>>> import numpy as np
>>> np.set_printoptions(precision=3, suppress=True, linewidth=200, floatmode="fixed")
>>> def rnd(a):
...     return np.round(a, 3) + 0
... 
>>> mat = np.load("arr.npy")
>>> print(rnd(mat))
[[ 0.707  0.000  0.000  0.000  0.707  0.000  0.000]
 [ 0.000  1.000  0.000  0.000  0.000  0.000  0.000]
 [ 0.000  0.000  1.000  0.000  0.000  0.000  0.000]
 [ 0.000  0.000  0.000  1.000  0.000  0.000  0.000]
 [-0.707  0.000  0.000  0.000  0.707  0.000  0.000]
 [ 0.000  0.000  0.000  0.000  0.000  1.000  0.000]
 [ 0.000  0.000  0.000  0.000  0.000  0.000  1.000]]
>>> # 6 groups of indices that never mix
>>> rng = np.random.default_rng(58)
>>> labels = rng.permutation(7)
>>> M2 = mat[:, labels] * rng.choice([-1, 1], 7)
>>> print(rnd(M2))
[[ 0.000  0.707  0.000  0.707  0.000  0.000  0.000]
 [ 0.000  0.000  0.000  0.000  0.000  0.000 -1.000]
 [-1.000  0.000  0.000  0.000  0.000  0.000  0.000]
 [ 0.000  0.000  1.000  0.000  0.000  0.000  0.000]
 [ 0.000  0.707  0.000 -0.707  0.000  0.000  0.000]
 [ 0.000  0.000  0.000  0.000 -1.000  0.000  0.000]
 [ 0.000  0.000  0.000  0.000  0.000 -1.000  0.000]]
>>> left, _, VT = np.linalg.svd(mat.T @ M2)
>>> print(rnd(left @ VT))
[[ 0.000  0.000  0.000  1.000  0.000  0.000  0.000]
 [ 0.000  0.000  0.000  0.000  0.000  0.000 -1.000]
 [-1.000  0.000  0.000  0.000  0.000  0.000  0.000]
 [ 0.000  0.000  1.000  0.000  0.000  0.000  0.000]
 [ 0.000  1.000  0.000  0.000  0.000  0.000  0.000]
 [ 0.000  0.000  0.000  0.000 -1.000  0.000  0.000]
 [ 0.000  0.000  0.000  0.000  0.000 -1.000  0.000]]
>>> print(labels)
[2 4 3 0 5 6 1]
>>> W0 = np.load("sample6.npy")
>>> print(W0)
[[-1.609 -8.448  2.532  1.449 -0.527]
 [-2.697  0.459  1.287  1.194  4.247]
 [ 1.248  2.587  0.474  2.197 -0.432]
 [ 2.033 -3.600 -0.459  0.518  2.674]
 [ 3.768 -3.310  0.936  2.730 -0.108]
 [ 1.577  1.662  0.881  1.698 -1.559]
 [ 0.287  1.290  1.235 -2.426  0.725]
 [-1.476 -1.630 -2.305 -4.419  1.163]
 [-0.725  0.506  3.023  0.733  4.198]
 [-1.256 -1.532  0.799 -3.839  0.337]
 [ 0.516 -0.460 -2.235 -3.706  0.703]
 [-1.105  1.781  2.410  1.011  2.011]
 [ 1.683 -6.225 -0.489 -1.208 -1.152]
 [ 4.607 -0.831 -0.145  4.397  1.374]
 [ 0.215  2.869  0.161 -4.430  5.313]
 [ 0.595  0.278  5.699 -0.248  0.094]]
>>> D = np.linalg.norm(W0[:, None] - W0[None], axis=-1)
>>> print((D + 1e9 * np.eye(16)).round(6).argmin(axis=1))
[12  8  5  4 13  2  9 10 11  7  7  8  3  4  6 11]
>>> print(np.flatnonzero(D[5] < D.mean() / 2))
[2 5]
>>> print(D[5].round(6).argsort(kind="stable")[:4])
[ 5  2 11  6]
>>> K = np.loadtxt("out14.csv", delimiter=",")
>>> print(K)
[[0.000 0.000 0.000 2.000 0.000 0.000]
 [0.000 0.000 0.000 0.000 0.000 0.000]
 [0.000 2.000 0.000 0.000 0.000 0.000]
 [0.000 0.000 0.000 0.000 1.000 0.000]]
>>> left, sigma, VT = np.linalg.svd(K)
>>> vecs = VT[:(sigma > 1e-8).sum()]
>>> x0 = K[2] + -2 * K[1] + rng.integers(2) * np.eye(6)[1]
>>> print(x0)
[0.000 2.000 0.000 0.000 0.000 0.000]
>>> print(rnd(np.linalg.norm(x0 - vecs.T @ vecs @ x0)))
0.0
>>> print(np.linalg.lstsq(K[:-1].T, K[-1])[2])
2
>>> print(np.abs(np.diag(np.linalg.qr(K)[1])) > 1e-9)
[False  True False False]
>>> print(np.allclose(K[:-1].T @ np.linalg.lstsq(K[:-1].T, K[-1])[0], K[-1]))
False
>>> print(rnd(K @ np.linalg.pinv(K) @ K))
[[0.000 0.000 0.000 2.000 0.000 0.000]
 [0.000 0.000 0.000 0.000 0.000 0.000]
 [0.000 2.000 0.000 0.000 0.000 0.000]
 [0.000 0.000 0.000 0.000 1.000 0.000]]
>>> print(rnd(np.linalg.pinv(K)))
[[0.000 0.000 0.000 0.000]
 [0.000 0.000 0.500 0.000]
 [0.000 0.000 0.000 0.000]
 [0.500 0.000 0.000 0.000]
 [0.000 0.000 0.000 1.000]
 [0.000 0.000 0.000 0.000]]
>>> print(K[:, 4] @ K[:, 0])
0.0
>>> print(K.T @ K)
[[0.000 0.000 0.000 0.000 0.000 0.000]
 [0.000 4.000 0.000 0.000 0.000 0.000]
 [0.000 0.000 0.000 0.000 0.000 0.000]
 [0.000 0.000 0.000 4.000 0.000 0.000]
 [0.000 0.000 0.000 0.000 1.000 0.000]
 [0.000 0.000 0.000 0.000 0.000 0.000]]
>>> print(np.abs(K).max())
2.0
>>> np.linalg.rank(K)
Traceback (most recent call last):
  File "<python-input-34>", line 1, in <module>
    np.linalg.rank(K)
    ^^^^^^^^^^^^^^
AttributeError: module 'numpy.linalg' has no attribute 'rank'
>>> print(np.unravel_index(np.abs(K).argmax(), K.shape))
(np.int64(0), np.int64(3))
>>> r = np.linalg.matrix_rank(K)
>>> print(r)
3
>>> null = np.linalg.svd(K)[2][r:].T
>>> print([int(np.linalg.matrix_rank(K[:i])) for i in range(1, len(K) + 1)])
[1, 1, 2, 3]
>>> print(null @ null.T)
[[1.000 0.000 0.000 0.000 0.000 0.000]
 [0.000 0.000 0.000 0.000 0.000 0.000]
 [0.000 0.000 1.000 0.000 0.000 0.000]
 [0.000 0.000 0.000 0.000 0.000 0.000]
 [0.000 0.000 0.000 0.000 0.000 0.000]
 [0.000 0.000 0.000 0.000 0.000 1.000]]
>>> print(np.allclose(K @ null, 0))
True
>>> print([int(np.linalg.matrix_rank(np.delete(K, i, axis=0))) for i in range(4)])
[2, 3, 2, 2]
>>> data = np.load("w.npy")
>>> print(data)
[[0 1 0]
 [0 0 1]
 [1 0 0]]
>>> P = np.triu(np.array([[1, 0, 1], [0, 1, 0], [1, 1, 1]]), 1) + np.eye(3)
>>> M2 = P @ data @ np.linalg.inv(P)
>>> print(M2)
[[ 1.000  1.000 -1.000]
 [ 0.000  0.000  1.000]
 [ 1.000  0.000 -1.000]]
>>> Q = M2.astype(float).copy()
>>> for j in range(3):
...     Q[:, j] -= Q[:, :j] @ (Q[:, :j].T @ Q[:, j])
...     Q[:, j] /= np.linalg.norm(Q[:, j])
... 
>>> print(rnd(Q))
[[ 0.707  0.707  0.000]
 [ 0.000  0.000  1.000]
 [ 0.707 -0.707  0.000]]
>>> print(rnd(Q.T @ M2))
[[ 1.414  0.707 -1.414]
 [ 0.000  0.707  0.000]
 [ 0.000  0.000  1.000]]
>>> print(rnd(np.sort(np.abs(np.linalg.eigvals(data)))[::-1]))
[1.000 1.000 1.000]
>>> print(data.sum(axis=1))
[1 1 1]
>>> print(np.linalg.matrix_power(data, 2))
[[0 0 1]
 [1 0 0]
 [0 1 0]]
>>> p = np.eye(3)[0]
>>> for _ in range(4):
...     p = p @ data
...     print(p.round(3))
... 
[0.000 1.000 0.000]
[0.000 0.000 1.000]
[1.000 0.000 0.000]
[0.000 1.000 0.000]
>>> m1 = np.load("x.npy")
>>> print(m1)
[[0 1 0 0]
 [1 0 0 0]
 [0 0 0 1]
 [0 0 1 0]]
>>> x0 = np.array([0, 1, 0, 2])
>>> rhs = m1 @ x0
>>> print(rhs)
[1 0 2 0]
>>> print(rnd(np.linalg.solve(m1, rhs)))
[0.000 1.000 0.000 2.000]
>>> print(rnd(np.linalg.solve(m1, rhs + m1[:, 1])))
[0.000 2.000 0.000 2.000]
>>> print(rnd(np.linalg.solve(m1.T, m1[3])))
[0.000 0.000 0.000 1.000]
>>> x0 = np.array([3, 3, 2, 2])
>>> print(rnd(np.linalg.inv(m1)))
[[0.000 1.000 0.000 0.000]
 [1.000 0.000 0.000 0.000]
 [0.000 0.000 0.000 1.000]
 [0.000 0.000 1.000 0.000]]
>>> print(rnd(np.linalg.norm(x0)), rnd(np.linalg.norm(m1 @ x0)))
5.099 5.099
>>> gram = m1.T @ m1
>>> print(rnd(np.linalg.svd(m1, compute_uv=False) ** 2))
[1.000 1.000 1.000 1.000]
>>> print(np.linalg.matrix_rank(gram))
4
>>> print(np.diag(gram))
[1 1 1 1]
>>> print(np.trace(gram), (m1 ** 2).sum())
4 4
>>> print(np.allclose(gram, gram.T))
True
>>> print(m1 @ m1)
[[1 0 0 0]
 [0 1 0 0]
 [0 0 1 0]
 [0 0 0 1]]
>>> print(np.allclose(m1 @ m1.T, m1.T @ m1))
True
>>> print(rnd(np.sort(np.abs(np.linalg.eigvals(m1)))))
[1.000 1.000 1.000 1.000]
>>> print(rnd(np.linalg.det(m1)))
1.0
>>> F = np.load("test7.npy")
>>> print(F)
[[  5   1   4 -12   4]
 [  5  -1  -4  12   2]
 [ -5   4   0   0   5]
 [ -3   0  -1   3  -5]
 [  4   5  -2   6   5]]
>>> # rows and columns are dependent
>>> x0 = np.array([1, 3, 3])
>>> print(data.T @ (data @ x0))
[1 3 3]
>>> print(rnd(np.linalg.inv(data)))
[[0.000 0.000 1.000]
 [1.000 0.000 0.000]
 [0.000 1.000 0.000]]
>>> print(rnd(np.sort(np.abs(np.degrees(np.angle(np.linalg.eigvals(data)))))))
[  0.000 120.000 120.000]
>>> print([p for p in range(1, 25) if np.allclose(np.linalg.matrix_power(data, p), np.eye(3))])
[3, 6, 9, 12, 15, 18, 21, 24]
>>> print(rnd(np.linalg.det(data)))
1.0
>>> labels = rng.permutation(5)
>>> print(labels)
[0 3 1 2 4]
>>> M2 = F[labels][:, labels]
>>> print(np.diag(M2))
[ 5  3 -1  0  5]
>>> print(M2)
[[  5 -12   1   4   4]
 [ -3   3   0  -1  -5]
 [  5  12  -1  -4   2]
 [ -5   0   4   0   5]
 [  4   6   5  -2   5]]
>>> print(np.trace(M2))
12
>>> print(rnd(np.linalg.det(M2)), rnd(np.linalg.det(F[labels])))
0.0 0.0
>>> print(rnd(np.linalg.eigvals(F).sum().real))
12.0
>>> print(np.einsum("ij,ji->", F, F))
42
>>> print(rnd(np.linalg.eigvals(F)))
[11.157+0.000j  2.675+7.652j  2.675-7.652j  0.000+0.000j -4.507+0.000j]
>>> print(np.einsum("ii->", F))
12
>>> f, r1 = F[4], F[3]
>>> print(f @ r1)
-17
>>> print(f @ f)
106
>>> p = (f @ r1) / (f @ f) * f
>>> print(rnd((r1 - p) @ f))
0.0
>>> print(rnd(np.linalg.norm(f + r1) ** 2 + np.linalg.norm(f - r1) ** 2))
300.0
>>> print(rnd(r1 - p))
[-2.358  0.802 -1.321  3.962 -4.198]
>>> E = np.load("mat.npy")
>>> print(E)
[[ -3  -3  -3  -3]
 [ -3  -6  -6  -6]
 [ -3  -6  -9  -9]
 [ -3  -6  -9 -12]]
>>> # symmetric
>>> M2 = np.array([[6, 1, 2],
...     [3, 9, 1],
...     [7, 3, 1],
...     [0, 6, 1],
...     [3, 7, 8],
...     [4, 3, 3],
...     [5, 1, 1]])
>>> print(np.vstack([mat, M2.T]).shape)
(10, 7)
>>> print(np.linalg.matrix_rank(np.vstack([mat, M2.T])))
7
>>> print(np.all(np.linalg.eigvalsh(E) > 0))
False
>>> try:
...     np.linalg.cholesky(E)
... except np.linalg.LinAlgError as e:
...     print(e)
... 
Matrix is not positive definite
>>> print(rnd(np.linalg.norm(E, "nuc")))
30.0
>>> print(E[1] @ E[3])
171
>>> print(rnd(np.linalg.norm(E, 1)), rnd(np.linalg.norm(E, np.inf)))
30.0 30.0
>>> print(rnd(np.linalg.norm(E, axis=1)))
[ 6.000 10.817 14.387 16.432]
>>> print(rnd(np.linalg.norm(E[1], 1)), rnd(np.linalg.norm(E[1], np.inf)))
21.0 6.0
>>> print(np.linalg.norm(E, axis=1).argmax())
3
>>> feats = np.load("m.npy")
>>> print(feats)
[[ -2.000   4.000   1.000   2.000  -4.000]
 [  4.000  13.000   4.000   8.000 -16.000]
 [  1.000   4.000  -2.000   2.000  -4.000]
 [  2.000   8.000   2.000   1.000  -8.000]
 [ -4.000 -16.000  -4.000  -8.000  13.000]]
>>> # symmetric, so the eigenvalues are real
>>> print(np.linalg.cond(feats) > 100)
False
>>> print(rnd(np.linalg.norm(feats, 2) / np.linalg.norm(feats)))
0.986
>>> print(np.linalg.matrix_rank(feats, rtol=0.1))
1
>>> left, sigma, VT = np.linalg.svd(feats, full_matrices=False)
>>> print((sigma > 1e-8).sum())
5
>>> print(rnd(left.T @ left))
[[1.000 0.000 0.000 0.000 0.000]
 [0.000 1.000 0.000 0.000 0.000]
 [0.000 0.000 1.000 0.000 0.000]
 [0.000 0.000 0.000 1.000 0.000]
 [0.000 0.000 0.000 0.000 1.000]]
>>> print(rnd(np.sqrt((sigma ** 2).sum())), rnd(np.linalg.norm(feats)))
35.511 35.511
>>> print(rnd(sigma / sigma[0]))
[1.000 0.086 0.086 0.086 0.086]
>>> print(rnd(left.T @ feats @ VT.T))
[[35.000  0.000  0.000  0.000  0.000]
 [ 0.000  3.000  0.000  0.000  0.000]
 [ 0.000  0.000  3.000  0.000  0.000]
 [ 0.000  0.000  0.000  3.000  0.000]
 [ 0.000  0.000  0.000  0.000  3.000]]
>>> print(rnd(np.abs(VT[0])))
[0.162 0.649 0.162 0.324 0.649]
>>> print(rnd(VT @ VT.T))
[[1.000 0.000 0.000 0.000 0.000]
 [0.000 1.000 0.000 0.000 0.000]
 [0.000 0.000 1.000 0.000 0.000]
 [0.000 0.000 0.000 1.000 0.000]
 [0.000 0.000 0.000 0.000 1.000]]
>>> print(rnd(sigma))
[35.000  3.000  3.000  3.000  3.000]
>>> print(np.abs(left[:, 0]).round(6).argmax())
1
>>> print(np.allclose(left * sigma @ VT, feats))
True
